% python3 -q
>>> import numpy as np
>>> np.set_printoptions(precision=2, suppress=True, linewidth=120, legacy="1.25")
>>> other = np.array([[-1, 2, -1], [0, 2, 0], [-2, 1, -1], [-2, -1, 2], [0, 2, 2]])
>>> X = np.block([[np.zeros((5, 5)), other], [other.T, np.zeros((3, 3))]])
>>> print(X)
[[ 0.  0.  0.  0.  0. -1.  2. -1.]
 [ 0.  0.  0.  0.  0.  0.  2.  0.]
 [ 0.  0.  0.  0.  0. -2.  1. -1.]
 [ 0.  0.  0.  0.  0. -2. -1.  2.]
 [ 0.  0.  0.  0.  0.  0.  2.  2.]
 [-1.  0. -2. -2.  0.  0.  0.  0.]
 [ 2.  2.  1. -1.  2.  0.  0.  0.]
 [-1.  0. -1.  2.  2.  0.  0.  0.]]
>>> print((X + X.T) / 2)
[[ 0.  0.  0.  0.  0. -1.  2. -1.]
 [ 0.  0.  0.  0.  0.  0.  2.  0.]
 [ 0.  0.  0.  0.  0. -2.  1. -1.]
 [ 0.  0.  0.  0.  0. -2. -1.  2.]
 [ 0.  0.  0.  0.  0.  0.  2.  2.]
 [-1.  0. -2. -2.  0.  0.  0.  0.]
 [ 2.  2.  1. -1.  2.  0.  0.  0.]
 [-1.  0. -1.  2.  2.  0.  0.  0.]]
>>> print(np.linalg.matrix_power(X, 2))
[[ 6.  4.  5. -2.  2.  0.  0.  0.]
 [ 4.  4.  2. -2.  4.  0.  0.  0.]
 [ 5.  2.  6.  1.  0.  0.  0.  0.]
 [-2. -2.  1.  9.  2.  0.  0.  0.]
 [ 2.  4.  0.  2.  8.  0.  0.  0.]
 [ 0.  0.  0.  0.  0.  9. -2. -1.]
 [ 0.  0.  0.  0.  0. -2. 14. -1.]
 [ 0.  0.  0.  0.  0. -1. -1. 10.]]
>>> print(np.trace(X))
0.0
>>> print(np.allclose(X, X.T))
True
>>> print(np.round(np.linalg.det(X), 2))
0.0
